$ ipython --no-banner

In [1]: import numpy as np

In [2]: from numpy import linalg as LA

In [3]: np.set_printoptions(precision=2, suppress=True, linewidth=120)

In [4]: J = np.load("out18.npy")

In [5]: J
Out[5]: 
array([[ 0,  0,  0,  0,  0],
       [-2,  1,  0,  0,  0],
       [ 1, -5, -1,  0,  0],
       [-1, -4,  4,  2,  0],
       [ 0, -5,  4, -3, -4]])

In [6]: rank = LA.matrix_rank(J)

In [7]: rank
Out[7]: np.int64(4)

In [8]: ns = LA.svd(J)[2][rank:].T

In [9]: np.round(ns @ ns.T, 2) + 0
Out[9]: 
array([[ 0.  ,  0.  , -0.01,  0.02, -0.02],
       [ 0.  ,  0.  , -0.01,  0.03, -0.04],
       [-0.01, -0.01,  0.06, -0.14,  0.18],
       [ 0.02,  0.03, -0.14,  0.36, -0.46],
       [-0.02, -0.04,  0.18, -0.46,  0.58]])

In [10]: [int(LA.matrix_rank(J[:, :j + 1])) for j in range(5)]
Out[10]: [1, 2, 3, 4, 4]

In [11]: [int(LA.matrix_rank(np.delete(J, i, axis=0))) for i in range(5)]
Out[11]: [4, 3, 3, 3, 3]

In [12]: np.allclose(J @ ns, 0)
Out[12]: True

In [13]: [int(LA.matrix_rank(J[:i])) for i in range(1, len(J) + 1)]
Out[13]: [0, 1, 2, 3, 4]

In [14]: arr = np.loadtxt("sample8.csv", delimiter=",")

In [15]: arr
Out[15]: 
array([[ 2.,  0.,  0.,  0.,  0.,  0.],
       [-2.,  2.,  0.,  0.,  0.,  0.],
       [ 3., -4., -5.,  0.,  0.,  0.],
       [-4.,  2., -2.,  5.,  0.,  0.],
       [-3.,  3.,  1., -5., -4.,  0.],
       [ 3.,  4., -2.,  3.,  3.,  1.]])

In [16]: Y = arr / np.sqrt((arr ** 2).mean(axis=1, keepdims=True))

In [17]: LA.matrix_rank(Y) == LA.matrix_rank(arr)
Out[17]: np.True_

In [18]: LA.norm(Y, axis=1)
Out[18]: array([2.45, 2.45, 2.45, 2.45, 2.45, 2.45])

In [19]: LA.matrix_rank(arr - arr.mean(axis=1, keepdims=True))
Out[19]: np.int64(5)

In [20]: Q, Rm = LA.qr(arr)

In [21]: round(abs(Rm[0, 0]), 2), round(float(LA.norm(arr[:, 0])), 2)
Out[21]: (np.float64(7.14), 7.14)

In [22]: np.round(np.trace(Q @ Q.T), 2)
Out[22]: np.float64(6.0)

In [23]: arr.inv()
AttributeError: 'numpy.ndarray' object has no attribute 'inv'


In [24]: (arr + arr.T) / 2
Out[24]: 
array([[ 2. , -1. ,  1.5, -2. , -1.5,  1.5],
       [-1. ,  2. , -2. ,  1. ,  1.5,  2. ],
       [ 1.5, -2. , -5. , -1. ,  0.5, -1. ],
       [-2. ,  1. , -1. ,  5. , -2.5,  1.5],
       [-1.5,  1.5,  0.5, -2.5, -4. ,  1.5],
       [ 1.5,  2. , -1. ,  1.5,  1.5,  1. ]])

In [25]: np.allclose(arr @ arr.T, arr.T @ arr)
Out[25]: False

In [26]: np.sort(np.abs(LA.eigvals(arr)))
Out[26]: array([1., 2., 2., 4., 5., 5.])

In [27]: C2 = arr.T @ arr

In [28]: np.trace(C2), (arr ** 2).sum()
Out[28]: (np.float64(219.0), np.float64(219.0))

In [29]: X = np.loadtxt("dump.csv", delimiter=",")

In [30]: X
Out[30]: 
array([[-0.04,  0.08,  0.16,  0.7 ],
       [ 0.13, -0.67, -0.45,  0.49],
       [-0.67,  0.44, -0.54,  0.19],
       [ 0.36,  0.04, -0.69, -0.34],
       [-0.63, -0.59,  0.08, -0.34]])

In [31]: Y = np.c_[X[:, :3] @ np.array([[1, 2, 1], [1, 3, 3], [3, 0, 3]]), np.array([-8, -2, 5, 3, -7])]

In [32]: Y
Out[32]: 
array([[ 0.52,  0.15,  0.68, -8.  ],
       [-1.88, -1.75, -3.22, -2.  ],
       [-1.87, -0.04, -1.  ,  5.  ],
       [-1.66,  0.85, -1.57,  3.  ],
       [-0.98, -3.03, -2.16, -7.  ]])

In [33]: np.round(LA.norm(Y - X @ LA.lstsq(X, Y)[0], axis=0), 2) + 0
Out[33]: array([0.  , 0.  , 0.  , 6.63])
